>>> import numpy as np
>>> np.set_printoptions(precision=2, suppress=True, linewidth=100)
>>> J = np.array([[0, 0, 0], [0, 2, 0], [0, 0, 1]])
>>> r0 = np.array([-8, 0, -1])
>>> np.cross(J[2, :3], J[1, :3])
array([-2,  0,  0])
>>> np.convolve(J[2], r0)
array([ 0,  0, -8,  0, -1])
>>> np.einsum("ii->", J)
np.int64(3)
>>> np.round(np.linalg.det(2 * J), 2), round(np.linalg.det(J), 2)
(np.float64(0.0), np.float64(0.0))
>>> np.round(np.linalg.det(J.T), 2)
np.float64(0.0)
>>> np.poly(J)
array([ 1., -3.,  2.,  0.])
>>> np.linalg.eigvals(J)
array([0., 2., 1.])
>>> round(np.linalg.eigvals(J).sum().real, 2)
np.float64(3.0)
>>> feats = np.loadtxt("mat.csv", delimiter=",")
>>> feats
array([[ 0.29, -0.96],
       [-0.96, -0.29]])
>>> # orthonormal columns
>>> P = np.triu(np.array([[4, 2], [4, 9]]), 1) + np.eye(2)
>>> other = P @ feats @ np.linalg.inv(P)
>>> np.round(np.trace(other), 2), np.round(np.trace(feats), 2)
(np.float64(-0.0), np.float64(-0.0))
>>> round(np.linalg.det(other), 2)
np.float64(-1.0)
>>> np.linalg.matrix_rank(other)
np.int64(2)
>>> W0 = np.load("data.npy")
>>> W0
array([[ 0, -1,  1,  2],
       [ 0,  0,  2,  1],
       [ 0,  0,  0, -2],
       [ 0,  0,  0,  0]])
>>> np.linalg.lstsq(W0[:-1].T, W0[-1])[2]
np.int32(3)
>>> np.allclose(W0[:-1].T @ np.linalg.lstsq(W0[:-1].T, W0[-1])[0], W0[-1])
True
>>> np.abs(np.diag(np.linalg.qr(W0)[1])) > 1e-9
array([False, False, False, False])
>>> np.unique(W0.round(6), axis=0).shape
(4, 4)
>>> P = np.triu(np.array([[1, -3, 1, -3], [2, 2, 3, -1], [0, -1, -1, -2], [-2, -1, -1, -3]]), 1) + np.eye(4)
>>> other = P @ W0 @ np.linalg.inv(P)
>>> P @ W0 - W0 @ P
array([[ 0.,  0., -3., -4.],
       [ 0.,  0.,  0., -2.],
       [ 0.,  0.,  0.,  0.],
       [ 0.,  0.,  0.,  0.]])
>>> other
array([[ 0., -1., -2., -8.],
       [ 0.,  0.,  2., -1.],
       [ 0.,  0.,  0., -2.],
       [ 0.,  0.,  0.,  0.]])
>>> np.poly(other)
array([1., 0., 0., 0., 0.])
>>> np.trace(other), np.trace(W0)
(np.float64(0.0), np.int64(0))
>>> m1 = np.array([[0, 1], [1, 0]])
>>> (m1 + m1.T) / 2
array([[0., 1.],
       [1., 0.]])
>>> assert m1 == m1.T
Traceback (most recent call last):
  File "<python-input-34>", line 1, in <module>
    assert m1 == m1.T
           ^^^^^^^^^^
ValueError: The truth value of an array with more than one element is ambiguous. Use a.any() or a.all()
>>> np.trace(m1)
np.int64(0)
>>> round(np.abs(np.linalg.eigvals(m1)).max(), 2)
np.float64(1.0)
>>> m1 @ m1
array([[1, 0],
       [0, 1]])
>>> m1 @ m1
array([[1, 0],
       [0, 1]])
>>> np.argwhere(np.triu(m1))
array([[0, 1]])
>>> m1.sum(axis=0)
array([1, 1])
>>> low = np.diag(m1.sum(axis=1)) - m1
>>> round(np.linalg.det(low[1:, 1:]))
1
>>> low @ np.ones(2)
array([0., 0.])
>>> low
array([[ 1, -1],
       [-1,  1]])
>>> np.linalg.matrix_rank(low)
np.int64(1)
>>> np.linalg.norm(m1, axis=0)
array([1., 1.])
>>> m1 @ m1.T
array([[1, 0],
       [0, 1]])
>>> np.linalg.svd(m1, compute_uv=False)
array([1., 1.])
>>> x = np.array([-5, 5])
>>> np.sort(np.abs(np.degrees(np.angle(np.linalg.eigvals(m1)))))
array([  0., 180.])
>>> X = np.load("arr.npy")
>>> X
array([[-1.13,  0.85, -1.44],
       [ 0.85,  2.23,  0.89],
       [-1.44,  0.89,  1.9 ]])
>>> # symmetric, so the eigenvalues are real
>>> np.all(np.linalg.eigvalsh(X) > 0)
np.False_
>>> round(float(np.linalg.eigvalsh(X).min()), 2)
-2.01
>>> r0 = np.array([3, -3])
>>> other = m1 + np.outer(r0, np.eye(2)[1])
>>> round(float(np.linalg.det(other) / np.linalg.det(m1)), 2), round(1 + np.linalg.solve(m1, r0)[1], 2)
(4.0, np.float64(4.0))
>>> other
array([[ 0.,  4.],
       [ 1., -3.]])
